$ python3 -q
>>> import numpy as np
>>> np.set_printoptions(suppress=True, linewidth=100)
>>> K = np.load("block19.npy")
>>> K
array([[3, 0, 0, 0, 0, 0, 0, 0, 0, 0, 0, 0],
       [3, 1, 0, 0, 0, 0, 0, 0, 0, 0, 0, 0],
       [3, 1, 2, 0, 0, 0, 0, 0, 0, 0, 0, 0],
       [3, 3, 2, 2, 0, 0, 0, 0, 0, 0, 0, 0],
       [3, 1, 3, 3, 3, 0, 0, 0, 0, 0, 0, 0],
       [2, 3, 1, 2, 3, 1, 0, 0, 0, 0, 0, 0],
       [0, 2, 1, 0, 1, 2, 1, 0, 0, 0, 0, 0],
       [3, 1, 0, 1, 2, 3, 2, 1, 0, 0, 0, 0],
       [3, 3, 3, 2, 1, 1, 3, 3, 3, 0, 0, 0],
       [2, 2, 0, 0, 2, 0, 1, 3, 1, 0, 0, 0],
       [1, 0, 0, 0, 1, 0, 1, 3, 3, 0, 2, 0],
       [3, 2, 2, 2, 1, 1, 1, 3, 0, 1, 3, 0]])
>>> rk = np.linalg.matrix_rank(K)
>>> rk
np.int64(11)
>>> N = np.linalg.svd(K)[2][rk:].T
>>> N.shape
(12, 1)
>>> [int(np.linalg.matrix_rank(K[:i])) for i in range(1, len(K) + 1)]
[1, 2, 3, 4, 5, 6, 7, 8, 9, 9, 10, 11]
>>> np.allclose(K @ N, 0)
True
>>> [int(np.linalg.matrix_rank(np.delete(K, i, axis=0))) for i in range(12)]
[11, 11, 11, 11, 11, 11, 11, 11, 11, 11, 10, 10]
>>> np.round(np.linalg.norm(K, 2) / np.linalg.norm(K), 3)
np.float64(0.807)
>>> E = np.load("w.npy")
>>> E
array([[-0.4,  0. , -0.5,  1. , -0.1, -0.7,  0.9,  0.3, -0.2,  1.2],
       [ 1.1, -1.4, -1.6,  1. , -1. ,  0.1,  0.3, -0.2, -0.7,  0.4],
       [-1.7, -1.3, -1. ,  0.3, -0.5, -0.5, -0.2,  0.9,  0.1,  1.3],
       [ 0.8,  0.2,  0.6,  0.4, -0.1,  1.3, -0.3, -1.6,  0. ,  0.2],
       [ 1.5, -1. , -0.2,  0.2, -0.7,  0.6, -1.4,  1.5,  0.3,  0.9],
       [-2. ,  0.9,  0.3, -0.4, -0.8, -0.4,  0.3,  0.5, -0.5,  1.4],
       [-0.9,  0.6,  1.8, -0.8, -2.6,  1.3, -0.7,  0.8,  1.1, -0.2],
       [-0.6,  0.2,  0.5, -0.5,  0.6, -0.3,  0.7,  1.5, -0.2, -0.3],
       [-0.2,  0.3, -1. , -0.1, -1. , -0.8,  0.7, -0.9,  0.6,  0.8],
       [ 1.2,  1.1, -0.1, -1.9, -0.9, -2. ,  0.4,  0.3, -0.7, -1.1],
       [-2.7, -0.3,  0.1, -1. ,  0.7,  1. , -1.3,  1. ,  0.6,  1.6],
       [ 0. ,  0.1,  1.8, -0.5,  0.5,  0.2,  0. , -0.3,  1.4,  0.6],
       [ 0.2, -0.3, -0.9,  0.6, -1.4,  0.3,  1.5, -0.1, -0.8, -1.2]])
>>> E[13]
Traceback (most recent call last):
  File "<python-input-14>", line 1, in <module>
    E[13]
    ~^^^^
IndexError: index 13 is out of bounds for axis 0 with size 13
>>> round(float(np.linalg.norm(E)), 3)
10.602
>>> np.round(E.mean(axis=0), 3)
array([-0.285, -0.069, -0.015, -0.131, -0.562,  0.008,  0.069,  0.285,  0.077,  0.431])
>>> np.linalg.matrix_rank(E)
np.int64(10)
>>> np.round(E.sum(axis=1), 3)
array([ 1.5, -2. , -2.6,  1.5,  1.7, -0.7,  0.4,  1.6, -1.6, -3.7, -0.3,  3.8, -2.1])
>>> np.round(np.diff(E, axis=0), 3)
array([[ 1.5, -1.4, -1.1,  0. , -0.9,  0.8, -0.6, -0.5, -0.5, -0.8],
       [-2.8,  0.1,  0.6, -0.7,  0.5, -0.6, -0.5,  1.1,  0.8,  0.9],
       [ 2.5,  1.5,  1.6,  0.1,  0.4,  1.8, -0.1, -2.5, -0.1, -1.1],
       [ 0.7, -1.2, -0.8, -0.2, -0.6, -0.7, -1.1,  3.1,  0.3,  0.7],
       [-3.5,  1.9,  0.5, -0.6, -0.1, -1. ,  1.7, -1. , -0.8,  0.5],
       [ 1.1, -0.3,  1.5, -0.4, -1.8,  1.7, -1. ,  0.3,  1.6, -1.6],
       [ 0.3, -0.4, -1.3,  0.3,  3.2, -1.6,  1.4,  0.7, -1.3, -0.1],
       [ 0.4,  0.1, -1.5,  0.4, -1.6, -0.5,  0. , -2.4,  0.8,  1.1],
       [ 1.4,  0.8,  0.9, -1.8,  0.1, -1.2, -0.3,  1.2, -1.3, -1.9],
       [-3.9, -1.4,  0.2,  0.9,  1.6,  3. , -1.7,  0.7,  1.3,  2.7],
       [ 2.7,  0.4,  1.7,  0.5, -0.2, -0.8,  1.3, -1.3,  0.8, -1. ],
       [ 0.2, -0.4, -2.7,  1.1, -1.9,  0.1,  1.5,  0.2, -2.2, -1.8]])
>>> np.round(E.sum(axis=0), 3)
array([-3.7, -0.9, -0.2, -1.7, -7.3,  0.1,  0.9,  3.7,  1. ,  5.6])
>>> np.round(E - E[0], 3)
array([[ 0. ,  0. ,  0. ,  0. ,  0. ,  0. ,  0. ,  0. ,  0. ,  0. ],
       [ 1.5, -1.4, -1.1,  0. , -0.9,  0.8, -0.6, -0.5, -0.5, -0.8],
       [-1.3, -1.3, -0.5, -0.7, -0.4,  0.2, -1.1,  0.6,  0.3,  0.1],
       [ 1.2,  0.2,  1.1, -0.6,  0. ,  2. , -1.2, -1.9,  0.2, -1. ],
       [ 1.9, -1. ,  0.3, -0.8, -0.6,  1.3, -2.3,  1.2,  0.5, -0.3],
       [-1.6,  0.9,  0.8, -1.4, -0.7,  0.3, -0.6,  0.2, -0.3,  0.2],
       [-0.5,  0.6,  2.3, -1.8, -2.5,  2. , -1.6,  0.5,  1.3, -1.4],
       [-0.2,  0.2,  1. , -1.5,  0.7,  0.4, -0.2,  1.2,  0. , -1.5],
       [ 0.2,  0.3, -0.5, -1.1, -0.9, -0.1, -0.2, -1.2,  0.8, -0.4],
       [ 1.6,  1.1,  0.4, -2.9, -0.8, -1.3, -0.5,  0. , -0.5, -2.3],
       [-2.3, -0.3,  0.6, -2. ,  0.8,  1.7, -2.2,  0.7,  0.8,  0.4],
       [ 0.4,  0.1,  2.3, -1.5,  0.6,  0.9, -0.9, -0.6,  1.6, -0.6],
       [ 0.6, -0.3, -0.4, -0.4, -1.3,  1. ,  0.6, -0.4, -0.6, -2.4]])
>>> np.round(np.linalg.svd(E, compute_uv=False), 3)
array([5.811, 4.699, 4.211, 3.809, 3.228, 2.538, 1.955, 1.523, 0.854, 0.763])
>>> M = np.load("out13.npy")
>>> M
array([[-7.,  1.,  1.,  2.,  2., -1., -1.],
       [-8.,  6., -2.,  3.,  4., -1., -2.],
       [-4.,  2., -9., -5.,  1.,  1.,  3.],
       [ 0.,  0.,  0.,  3., -1., -1.,  2.],
       [ 0.,  0.,  0.,  2., -1.,  0.,  3.],
       [ 0.,  0.,  0.,  2.,  1.,  1.,  3.],
       [ 0.,  0.,  0., -2.,  1.,  1., -1.]])
>>> rng = np.random.default_rng(75622)
>>> labels = rng.permutation(7)
>>> labels
array([3, 4, 0, 2, 6, 1, 5])
>>> M2 = M[labels][:, labels]
>>> M2
array([[ 3., -1.,  0.,  0.,  2.,  0., -1.],
       [ 2., -1.,  0.,  0.,  3.,  0.,  0.],
       [ 2.,  2., -7.,  1., -1.,  1., -1.],
       [-5.,  1., -4., -9.,  3.,  2.,  1.],
       [-2.,  1.,  0.,  0., -1.,  0.,  1.],
       [ 3.,  4., -8., -2., -2.,  6., -1.],
       [ 2.,  1.,  0.,  0.,  3.,  0.,  1.]])
>>> np.round(np.linalg.det(M2), 3), round(float(np.linalg.det(M[labels])), 3)
(np.float64(-0.0), -0.0)
>>> np.diag(M2)
array([ 3., -1., -7., -9., -1.,  6.,  1.])
>>> np.trace(M2)
np.float64(-8.0)
>>> np.allclose(M2, M)
False
>>> T = np.stack([M2, -3 * M2, M2[::-1]])
>>> (T @ M2.T).shape
(3, 7, 7)
>>> np.round(np.linalg.det(T), 3) + 0
array([0., 0., 0.])
>>> np.linalg.matrix_rank(T)
array([6, 6, 6])
>>> Uu, sigma, vt = np.linalg.svd(M)
>>> sigma.round(3) + 0
array([14.432, 10.777,  6.455,  3.196,  2.501,  0.669,  0.   ])
>>> np.argmax(sigma[:-1] / (sigma[1:] + 1e-6)) + 1
np.int64(6)
>>> M2 = Uu[:, :6] @ np.diag(sigma[:6]) @ vt[:6]
>>> M2.round(3) + 0
array([[-7.,  1.,  1.,  2.,  2., -1., -1.],
       [-8.,  6., -2.,  3.,  4., -1., -2.],
       [-4.,  2., -9., -5.,  1.,  1.,  3.],
       [ 0.,  0.,  0.,  3., -1., -1.,  2.],
       [ 0.,  0.,  0.,  2., -1.,  0.,  3.],
       [ 0.,  0.,  0.,  2.,  1.,  1.,  3.],
       [ 0.,  0.,  0., -2.,  1.,  1., -1.]])
>>> round(np.linalg.norm(M - M2, 2), 3), np.round(sigma[6], 3)
(np.float64(0.0), np.float64(0.0))
>>> rk = np.linalg.matrix_rank(M)
>>> rk
np.int64(6)
>>> N = np.linalg.svd(M)[2][rk:].T
>>> np.allclose(M @ N, 0)
True
>>> f = np.array([3, 3, 0])
>>> np.convolve(M[1], f)
array([-24.,  -6.,  12.,   3.,  21.,   9.,  -9.,  -6.,   0.])
>>> np.cross(M[1, :3], M[6, :3])
array([ 0.,  0., -0.])
>>> np.array([np.convolve(row, f, "same") for row in M])
array([[-18.,   6.,   9.,  12.,   3.,  -6.,  -3.],
       [ -6.,  12.,   3.,  21.,   9.,  -9.,  -6.],
       [ -6., -21., -42., -12.,   6.,  12.,   9.],
       [  0.,   0.,   9.,   6.,  -6.,   3.,   6.],
       [  0.,   0.,   6.,   3.,  -3.,   9.,   9.],
       [  0.,   0.,   6.,   9.,   6.,  12.,   9.],
       [  0.,   0.,  -6.,  -3.,   6.,   0.,  -3.]])
>>> np.polyval(f, M[1])
array([168., 126.,   6.,  36.,  60.,   0.,   6.])
>>> np.correlate(M[1], M[6], "full")
array([  8., -14.,   0.,  17., -15.,  12.,  -1., -11.,   0.,   4.,   0.,   0.,   0.])
>>> m1 = np.load("sample8.npy")
>>> m1
array([[-2,  2, -2,  4,  2],
       [ 1,  2,  2,  4,  1],
       [ 0,  1, -2,  2,  1],
       [-1, -1, -2, -2,  1],
       [-2, -1,  2, -2,  0],
       [ 0,  2,  1,  4,  0],
       [ 1,  1,  2,  2, -2]])
>>> # rows and columns are dependent
>>> [round(float(x), 3) for x in np.linalg.svd(m1, compute_uv=False)[:3]]
[9.031, 5.759, 3.086]
>>> np.linalg.cond(m1) > 100
np.True_
>>> np.argsort(-np.linalg.norm(m1, axis=0).round(6), kind="stable")[:3]
array([3, 2, 1])
>>> M2 = m1 + rng.integers(-2, 3, (7, 4)) @ rng.integers(-2, 3, (4, 5))
>>> M2
array([[ -5,   1,  -2,   2, -10],
       [ -5,   2, -10,  14,  -1],
       [  6,   2,   9,  -7,  -1],
       [ -2,  -3,   2,  -7,  -2],
       [ -3,  -1,   0,  -1,  -7],
       [ -3,  -1,   1,   2,  -2],
       [  5,   1,   9,  -4,  -3]])
>>> np.linalg.matrix_rank(M2 - m1, tol=1e-8)
np.int64(4)
>>> np.round(np.linalg.svd(M2 - m1, compute_uv=False), 3) + 0
array([25.59 , 15.417,  5.452,  0.87 ,  0.   ])
>>> M2 - m1
array([[ -3,  -1,   0,  -2, -12],
       [ -6,   0, -12,  10,  -2],
       [  6,   1,  11,  -9,  -2],
       [ -1,  -2,   4,  -5,  -3],
       [ -1,   0,  -2,   1,  -7],
       [ -3,  -3,   0,  -2,  -2],
       [  4,   0,   7,  -6,  -1]])
>>> w1 = np.array([[1, 2, 3, 0, 5],
...     [2, 3, 5, 5, 5],
...     [4, 1, 1, 5, 2],
...     [0, 0, 4, 3, 4],
...     [0, 4, 1, 3, 2]])
>>> b = np.array([2, 1, 0, 2, 2])
>>> H = np.maximum(M2 @ w1 + b, 0)
>>> np.round((H > 0).mean(axis=0), 3)
array([0.571, 0.286, 0.429, 0.571, 0.429])
>>> np.linalg.matrix_rank(H)
np.int64(5)
>>> H
array([[ 0,  0,  0,  0,  0],
       [ 0,  0, 40,  1, 21],
       [48, 24,  8, 33, 30],
       [ 2,  0,  0,  0,  0],
       [ 0,  0,  0,  0,  0],
       [ 1,  0,  0,  2,  0],
       [45, 11, 10, 31, 28]])
>>> C = np.array([[2, 1], [0, 1], [2, 2], [1, 1], [2, 2]])
>>> H @ C
array([[  0,   0],
       [123, 123],
       [205, 181],
       [  4,   2],
       [  0,   0],
       [  4,   3],
       [197, 163]])
